>>> import numpy as np
>>> np.set_printoptions(precision=3, suppress=True, linewidth=160)
>>> M = np.load("out18.npy")
>>> print(M)
[[0.4   0.2   0.133 0.267]
 [0.267 0.133 0.333 0.267]
 [0.188 0.312 0.25  0.25 ]
 [0.5   0.    0.25  0.25 ]]
>>> other = M / np.linalg.norm(M, axis=1, keepdims=True)
>>> gram = other @ other.T
>>> print(round(np.degrees(np.arccos(np.clip(gram[0, 1], -1, 1))), 3))
27.196
>>> print(M.ravel(order="F"))
[0.4   0.267 0.188 0.5   0.2   0.133 0.312 0.    0.133 0.333 0.25  0.25  0.267 0.267 0.25  0.25 ]
>>> print(M.reshape(-1, 2))
[[0.4   0.2  ]
 [0.133 0.267]
 [0.267 0.133]
 [0.333 0.267]
 [0.188 0.312]
 [0.25  0.25 ]
 [0.5   0.   ]
 [0.25  0.25 ]]
>>> t3 = M.reshape(4, 2, -1)
>>> print(np.einsum("ihd,jhd->hij", t3, t3).shape)
(2, 4, 4)
>>> print(t3.transpose(1, 0, 2))
[[[0.4   0.2  ]
  [0.267 0.133]
  [0.188 0.312]
  [0.5   0.   ]]

 [[0.133 0.267]
  [0.333 0.267]
  [0.25  0.25 ]
  [0.25  0.25 ]]]
>>> print(np.einsum("ihd,ihd->ih", t3, t3))
[[0.2   0.089]
 [0.089 0.182]
 [0.133 0.125]
 [0.25  0.125]]
>>> print(t3[:, 0])
[[0.4   0.2  ]
 [0.267 0.133]
 [0.188 0.312]
 [0.5   0.   ]]
>>> print(t3.shape)
(4, 2, 2)
>>> print(np.swapaxes(t3, 1, 2)[3])
[[0.5  0.25]
 [0.   0.25]]
>>> E = np.loadtxt("sample0.csv", delimiter=",")
>>> print(E)
[[ 1.878  5.828  2.149]
 [ 1.962  6.137  1.705]
 [ 2.669  6.087  1.831]
 [ 1.638  6.151  1.683]
 [ 2.334  5.78   1.587]
 [ 1.407  6.106  2.032]
 [ 1.808  6.506  1.963]
 [ 2.251  5.914  2.207]
 [ 2.013  6.126  2.16 ]
 [-4.262 -3.841  2.132]
 [-4.031 -3.577  2.191]
 [-4.711 -4.243  2.165]
 [-4.222 -4.294  1.991]
 [-4.297 -3.88   1.948]
 [-4.663 -4.237  2.228]
 [-4.309 -4.13   1.618]
 [-3.54  -4.14   1.907]
 [-4.008 -4.039  2.017]]
>>> other = E / np.linalg.norm(E, axis=1, keepdims=True)
>>> gram = other @ other.T
>>> print(np.argwhere(np.triu(np.abs(gram) > 0.95, 1)))
[[ 0  1]
 [ 0  2]
 [ 0  3]
 [ 0  4]
 [ 0  5]
 [ 0  6]
 [ 0  7]
 [ 0  8]
 [ 1  2]
 [ 1  3]
 [ 1  4]
 [ 1  5]
 [ 1  6]
 [ 1  7]
 [ 1  8]
 [ 2  3]
 [ 2  4]
 [ 2  5]
 [ 2  6]
 [ 2  7]
 [ 2  8]
 [ 3  4]
 [ 3  5]
 [ 3  6]
 [ 3  7]
 [ 3  8]
 [ 4  5]
 [ 4  6]
 [ 4  7]
 [ 4  8]
 [ 5  6]
 [ 5  7]
 [ 5  8]
 [ 6  7]
 [ 6  8]
 [ 7  8]
 [ 9 10]
 [ 9 11]
 [ 9 12]
 [ 9 13]
 [ 9 14]
 [ 9 15]
 [ 9 16]
 [ 9 17]
 [10 11]
 [10 12]
 [10 13]
 [10 14]
 [10 15]
 [10 16]
 [10 17]
 [11 12]
 [11 13]
 [11 14]
 [11 15]
 [11 16]
 [11 17]
 [12 13]
 [12 14]
 [12 15]
 [12 16]
 [12 17]
 [13 14]
 [13 15]
 [13 16]
 [13 17]
 [14 15]
 [14 16]
 [14 17]
 [15 16]
 [15 17]
 [16 17]]
>>> print((gram - 2 * np.eye(18)).round(6).argmax(axis=1))
[ 8  6  4  6  2  6  3  8  0 14  9 13 17 11 11 12 12 12]
>>> print(np.round(np.degrees(np.arccos(np.clip(gram[13, 15], -1, 1))), 3))
3.797
>>> print(np.linalg.norm(other, axis=1))
[1. 1. 1. 1. 1. 1. 1. 1. 1. 1. 1. 1. 1. 1. 1. 1. 1. 1.]
